$ python3 -q
>>> import numpy as np
>>> from numpy import linalg as LA
>>> np.set_printoptions(suppress=True, linewidth=200)
>>> def rnd(a):
...     return np.round(a, 4) + 0
... 
>>> W0 = np.load("w.npy")
>>> W0
array([[ 2, -2,  1,  0, -2,  0],
       [ 2, -2,  1,  0, -2,  0],
       [ 2, -2,  1,  0, -2,  0],
       [ 4, -4,  2,  0, -4,  0]])
>>> # row 1 repeats row 0
>>> u = np.array([0, 2, 0])
>>> np.polyval(u, W0[3])
array([ 8, -8,  4,  0, -8,  0])
>>> rnd(LA.norm(W0, 2) / LA.norm(W0))
np.float64(1.0)
>>> LA.matrix_rank(W0, rtol=0.1)
np.int64(1)
>>> LA.cond(W0) > 100
np.True_
>>> feats = np.load("m.npy")
>>> feats
array([[ 0,  0,  0,  0,  0,  0],
       [ 0,  4, -2, -4, -6, -2],
       [ 0, -2,  1,  2,  3,  1],
       [ 0, -4,  2,  4,  6,  2],
       [ 0, -6,  3,  6,  9,  3],
       [ 0, -2,  1,  2,  3,  1]])
>>> x = np.array([2, 0, 5, 5, 1, 0])
>>> (feats @ x).argmax()
np.int64(4)
>>> feats * x
array([[  0,   0,   0,   0,   0,   0],
       [  0,   0, -10, -20,  -6,   0],
       [  0,   0,   5,  10,   3,   0],
       [  0,   0,  10,  20,   6,   0],
       [  0,   0,  15,  30,   9,   0],
       [  0,   0,   5,  10,   3,   0]])
>>> LA.norm(feats @ x) <= LA.norm(feats, 2) * LA.norm(x) + 1e-9
np.True_
>>> np.sign((feats @ x).round(6))
array([ 0, -1,  1,  1,  1,  1])
>>> blk = np.stack([W0, 3 * W0, W0[::-1]])
>>> (blk @ W0.T).shape
(3, 4, 4)
>>> feats[1] @ feats[0]
np.int64(0)
>>> rnd(LA.norm(feats[1], 1)), rnd(LA.norm(feats[1], np.inf))
(np.float64(18.0), np.float64(6.0))
>>> rnd(LA.norm(feats, 1)), rnd(LA.norm(feats, np.inf))
(np.float64(27.0), np.float64(27.0))
>>> LA.norm(feats, axis=1).argmax()
np.int64(4)
